$ python -q
>>> import numpy as np
>>> import numpy.linalg as la
>>> np.set_printoptions(precision=2, suppress=True, linewidth=120)
>>> u = np.array([-5, -1, 9, 6])
>>> g = np.array([-3, 3, 0])
>>> E = u[:, None] + g[None, :]
>>> E
array([[-8, -2, -5],
       [-4,  2, -1],
       [ 6, 12,  9],
       [ 3,  9,  6]])
>>> # rows and columns are dependent
>>> np.abs(np.diag(la.qr(E)[1])) > 1e-9
array([ True,  True, False])
>>> round(np.trace(la.pinv(E) @ E), 2)
np.float64(2.0)
>>> t = np.radians(72)
>>> r_ = np.eye(3)
>>> r_[2, 2] = r_[0, 0] = np.cos(t)
>>> r_[2, 0], r_[0, 2] = -np.sin(t), np.sin(t)
>>> r_
array([[ 0.31,  0.  ,  0.95],
       [ 0.  ,  1.  ,  0.  ],
       [-0.95,  0.  ,  0.31]])
>>> out = E @ r_.T
>>> np.abs(out - E).max(axis=0)
array([ 4.41,  0.  , 11.93])
>>> np.allclose(E @ E.T, out @ out.T)
True
>>> np.round(la.svd(E, compute_uv=False), 2) + 0, np.round(la.svd(out, compute_uv=False), 2) + 0
(array([21.  ,  7.76,  0.  ]), array([21.  ,  7.76,  0.  ]))
>>> def softmax(z):
...     e = np.exp(z - z.max(axis=-1, keepdims=True))
...     return e / e.sum(axis=-1, keepdims=True)
... 
>>> softmax(r_).sum(axis=1)
array([1., 1., 1.])
>>> softmax(r_[1] + 2)
array([0.21, 0.58, 0.21])
>>> S = r_ @ r_.T / np.sqrt(3)
>>> softmax(S)
array([[0.47, 0.26, 0.26],
       [0.26, 0.47, 0.26],
       [0.26, 0.26, 0.47]])
>>> softmax(S + np.triu(np.full(S.shape, -np.inf), 1))
array([[1.  , 0.  , 0.  ],
       [0.36, 0.64, 0.  ],
       [0.26, 0.26, 0.47]])
>>> softmax(S).round(6).argmax(axis=1)
array([0, 1, 2])
>>> X = np.minimum.outer(np.arange(1, 5), np.arange(1, 5)) * 5
>>> X
array([[ 5,  5,  5,  5],
       [ 5, 10, 10, 10],
       [ 5, 10, 15, 15],
       [ 5, 10, 15, 20]])
>>> # symmetric
>>> O, r_ = la.qr(X)
>>> np.abs(np.diag(r_))
array([10.  ,  4.33,  4.08,  3.54])
>>> O @ r_
array([[ 5.,  5.,  5.,  5.],
       [ 5., 10., 10., 10.],
       [ 5., 10., 15., 15.],
       [ 5., 10., 15., 20.]])
>>> np.allclose(r_.T @ r_, X.T @ X)
True
>>> np.round(la.norm(X), 2)
np.float64(41.83)
>>> la.rank(X)
Traceback (most recent call last):
  File "<python-input-34>", line 1, in <module>
    la.rank(X)
    ^^^^^^^
AttributeError: module 'numpy.linalg' has no attribute 'rank'
>>> np.count_nonzero(X)
np.int64(16)
>>> X.sum(axis=1)
array([20, 35, 45, 50])
>>> X - X[0]
array([[ 0,  0,  0,  0],
       [ 0,  5,  5,  5],
       [ 0,  5, 10, 10],
       [ 0,  5, 10, 15]])
>>> la.matrix_rank(X)
np.int64(4)
>>> ev, evecs = la.eigh(X)
>>> ev
array([ 1.42,  2.13,  5.  , 41.45])
>>> evecs @ np.diag(ev) @ evecs.T
array([[ 5.,  5.,  5.,  5.],
       [ 5., 10., 10., 10.],
       [ 5., 10., 15., 15.],
       [ 5., 10., 15., 20.]])
>>> la.svd(X, compute_uv=False)
array([41.45,  5.  ,  2.13,  1.42])
>>> np.round(evecs.T @ X @ evecs, 2) + 0
array([[ 1.42,  0.  ,  0.  ,  0.  ],
       [ 0.  ,  2.13,  0.  ,  0.  ],
       [ 0.  ,  0.  ,  5.  ,  0.  ],
       [ 0.  ,  0.  ,  0.  , 41.45]])
>>> la.eigvalsh(X + 5 * np.eye(4))
array([ 6.42,  7.13, 10.  , 46.45])
>>> out = np.array([[1, -2], [-1, 1]])
>>> M = np.kron(np.eye(2, dtype=int), out)
>>> M
array([[ 1, -2,  0,  0],
       [-1,  1,  0,  0],
       [ 0,  0,  1, -2],
       [ 0,  0, -1,  1]])
>>> x0 = np.array([-3, -5, 0, 4])
>>> target = M @ x0
>>> coef, lr = np.zeros(4), 1 / la.norm(M, 2) ** 2
>>> for i in range(40):
...     coef -= lr * M.T @ (M @ coef - target)
...     if i % 10 == 0: print(i, round(la.norm(M @ coef - target), 2))
... 
0 2.09
10 1.69
20 1.36
30 1.1
>>> coef
array([-1.14, -3.85, -0.76,  3.53])
>>> arr = np.load("layer7.npy")
>>> arr
array([[ 0,  0,  3,  0,  0],
       [ 0,  0,  0,  0,  0],
       [ 0,  0,  0, -1,  0],
       [-1,  0,  0,  0,  0],
       [ 0,  0,  0,  0,  0]])
>>> # column 4 repeats column 1
>>> arr @ arr
array([[ 0,  0,  0, -3,  0],
       [ 0,  0,  0,  0,  0],
       [ 1,  0,  0,  0,  0],
       [ 0,  0, -3,  0,  0],
       [ 0,  0,  0,  0,  0]])
>>> np.flatnonzero(la.matrix_power((arr != 0) + (arr.T != 0) + np.eye(5), 5)[2])
array([0, 2, 3])
>>> (arr != 0).astype(int)
array([[0, 0, 1, 0, 0],
       [0, 0, 0, 0, 0],
       [0, 0, 0, 1, 0],
       [1, 0, 0, 0, 0],
       [0, 0, 0, 0, 0]])
>>> np.sort(la.eigvals(arr).real)
array([-0.72, -0.72,  0.  ,  0.  ,  1.44])
>>> U, sv, VT = la.svd(arr)
>>> sv
array([3., 1., 1., 0., 0.])
>>> np.argmax(sv[:-1] / (sv[1:] + 1e-6)) + 1
np.int64(3)
>>> out = U[:, :3] @ np.diag(sv[:3]) @ VT[:3]
>>> la.matrix_rank(arr, rtol=0.05)
np.int64(3)
>>> round(float(la.norm(arr - out, 2)), 2), sv[3]
(0.0, np.float64(0.0))
>>> x0 = np.array([-2, 2, 1, 2, 1])
>>> a = np.maximum(arr @ x0, 0)
>>> arr.T @ a
array([-2,  0,  9,  0,  0])
>>> np.flatnonzero(a > 1e-9)
array([0, 3])
>>> np.tanh(arr @ x0)
array([ 1.  ,  0.  , -0.96,  0.96,  0.  ])
>>> np.maximum(arr @ (3 * x0), 0)
array([9, 0, 0, 6, 0])
>>> data = np.load("test16.npy")
>>> data
array([[-8.,  6.,  0.,  9.,  0.],
       [ 3., -8.,  4.,  1.,  0.],
       [-1.,  8., -4., -8.,  0.],
       [ 3., -4.,  7.,  9.,  0.],
       [ 0.,  0.,  0.,  0.,  0.]])
>>> # null space of dimension 1
>>> np.einsum("ii->", data)
np.float64(-11.0)
>>> round(la.eigvals(data).sum().real, 2)
np.float64(-11.0)
>>> U, sv, VT = la.svd(data)
>>> sv
array([18.49, 14.53,  4.01,  1.38,  0.  ])
>>> out = U[:, :4] @ np.diag(sv[:4]) @ VT[:4]
>>> la.matrix_rank(data, rtol=0.05)
np.int64(4)
>>> la.matrix_rank(out)
np.int64(4)
>>> U, sv, VT = la.svd(data)
>>> evecs = VT[:(sv > 1e-8).sum()]
>>> rng = np.random.default_rng(7753)
>>> x0 = data[1] + 2 * data[2] + rng.integers(2) * np.eye(5)[2]
>>> x0
array([  1.,   8.,  -4., -15.,   0.])
>>> np.allclose(evecs.T @ evecs @ x0, x0)
True
>>> np.diag(evecs.T @ evecs)
array([1., 1., 1., 1., 0.])
>>> round(float(la.norm(x0 - evecs.T @ evecs @ x0)), 2)
0.0
>>> G = data.T @ data
>>> np.trace(G), (data ** 2).sum()
(np.float64(571.0), np.float64(571.0))
>>> G
array([[ 83., -92.,  37., -34.,   0.],
       [-92., 180., -92., -54.,   0.],
       [ 37., -92.,  81.,  99.,   0.],
       [-34., -54.,  99., 227.,   0.],
       [  0.,   0.,   0.,   0.,   0.]])
>>> np.allclose(G, G.T)
True
>>> la.svd(data, compute_uv=False) ** 2
array([341.86, 211.16,  16.06,   1.91,   0.  ])
>>> la.eigvalsh(G)[::-1]
array([341.86, 211.16,  16.06,   1.91,   0.  ])
>>> J = np.array([[-2, 1, -2, 3, 3, 3],
...     [3, -3, 2, 2, 0, -2],
...     [-3, -3, -3, -1, 0, -2],
...     [-1, 1, -1, 2, -2, 1],
...     [-8, 7, -6, -1, 3, 7]])
>>> # rank 4
>>> rk = la.matrix_rank(J)
>>> rk
np.int64(4)
>>> ns = la.svd(J)[2][rk:].T
>>> ns.shape
(6, 2)
>>> la.matrix_rank(J.T @ J), la.matrix_rank(J @ J.T)
(np.int64(4), np.int64(4))
>>> [int(la.matrix_rank(np.delete(J, i, axis=0))) for i in range(5)]
[4, 4, 3, 3, 4]
>>> out = J / la.norm(J, axis=1)
Traceback (most recent call last):
  File "<python-input-104>", line 1, in <module>
    out = J / la.norm(J, axis=1)
          ~~^~~~~~~~~~~~~~~~~~~~
ValueError: operands could not be broadcast together with shapes (5,6) (5,) 
>>> out = J / la.norm(J, axis=1, keepdims=True)
>>> G = out @ out.T
>>> (np.abs(G) > 0.9).astype(int)
array([[1, 0, 0, 0, 0],
       [0, 1, 0, 0, 1],
       [0, 0, 1, 0, 0],
       [0, 0, 0, 1, 0],
       [0, 1, 0, 0, 1]])
>>> G[4]
array([ 0.72, -0.92,  0.1 ,  0.4 ,  1.  ])
>>> la.norm(out, axis=1)
array([1., 1., 1., 1., 1.])
>>> round(np.degrees(np.arccos(np.clip(G[4, 1], -1, 1))), 2)
np.float64(157.54)
>>> np.argwhere(np.triu(np.abs(G) > 0.95, 1))
array([], shape=(0, 2), dtype=int64)
>>> G
array([[ 1.  , -0.4 ,  0.  ,  0.38,  0.72],
       [-0.4 ,  1.  , -0.13, -0.32, -0.92],
       [ 0.  , -0.13,  1.  , -0.05,  0.1 ],
       [ 0.38, -0.32, -0.05,  1.  ,  0.4 ],
       [ 0.72, -0.92,  0.1 ,  0.4 ,  1.  ]])
